$ python3 -q
>>> import numpy as np
>>> np.set_printoptions(precision=2, suppress=True, linewidth=140)
>>> feats = np.load("a.npy")
>>> feats
array([[ 2.,  2.,  2.,  0.,  1.,  2.,  0.],
       [ 2.,  0.,  2.,  0.,  0.,  1.,  0.],
       [ 2.,  2.,  0.,  0.,  2.,  2.,  2.],
       [ 1.,  1.,  2.,  0.,  1.,  1.,  3.],
       [ 0.,  0.,  2.,  0.,  1.,  0.,  3.],
       [ 2.,  2.,  0.,  0.,  1.,  0.,  3.],
       [ 0.,  0.,  0.,  0.,  0.,  0., -1.]])
>>> # null space of dimension 1
>>> U, sigma, Vh = np.linalg.svd(feats)
>>> evecs = Vh[:(sigma > 1e-8).sum()]
>>> rng = np.random.default_rng(522)
>>> x = feats[5] + 5 * feats[6] + rng.integers(2) * np.eye(7)[1]
>>> x
array([ 2.,  2.,  0.,  0.,  1.,  0., -2.])
>>> np.round(np.diag(evecs.T @ evecs), 2) + 0
array([1., 1., 1., 0., 1., 1., 1.])
>>> round(np.linalg.norm(x - evecs.T @ evecs @ x), 2)
np.float64(0.0)
>>> np.allclose(evecs.T @ evecs @ x, x)
True
>>> round(np.linalg.norm(feats, 2) / np.linalg.norm(feats), 2)
np.float64(0.84)
>>> np.linalg.matrix_rank(feats, rtol=0.1)
np.int64(5)
>>> U, sigma, Vh = np.linalg.svd(feats)
>>> sigma.round(2) + 0
array([8.24, 3.87, 3.12, 1.51, 0.93, 0.44, 0.  ])
>>> np.argmax(sigma[:-1] / (sigma[1:] + 1e-6)) + 1
np.int64(6)
>>> A2 = U[:, :6] @ np.diag(sigma[:6]) @ Vh[:6]
>>> round(np.linalg.norm(feats - A2) / np.linalg.norm(feats), 2)
np.float64(0.0)
>>> np.linalg.matrix_rank(A2)
np.int64(6)
>>> A2.round(2) + 0
array([[ 2.,  2.,  2.,  0.,  1.,  2.,  0.],
       [ 2.,  0.,  2.,  0.,  0.,  1.,  0.],
       [ 2.,  2.,  0.,  0.,  2.,  2.,  2.],
       [ 1.,  1.,  2.,  0.,  1.,  1.,  3.],
       [ 0.,  0.,  2.,  0.,  1.,  0.,  3.],
       [ 2.,  2.,  0.,  0.,  1.,  0.,  3.],
       [ 0.,  0.,  0.,  0.,  0.,  0., -1.]])
>>> round(float(np.abs(feats - A2).max()), 2)
0.0
>>> np.linalg.matrix_rank(feats, rtol=0.05)
np.int64(6)
>>> round(np.linalg.norm(feats - A2, 2), 2), round(sigma[6], 2)
(np.float64(0.0), np.float64(0.0))
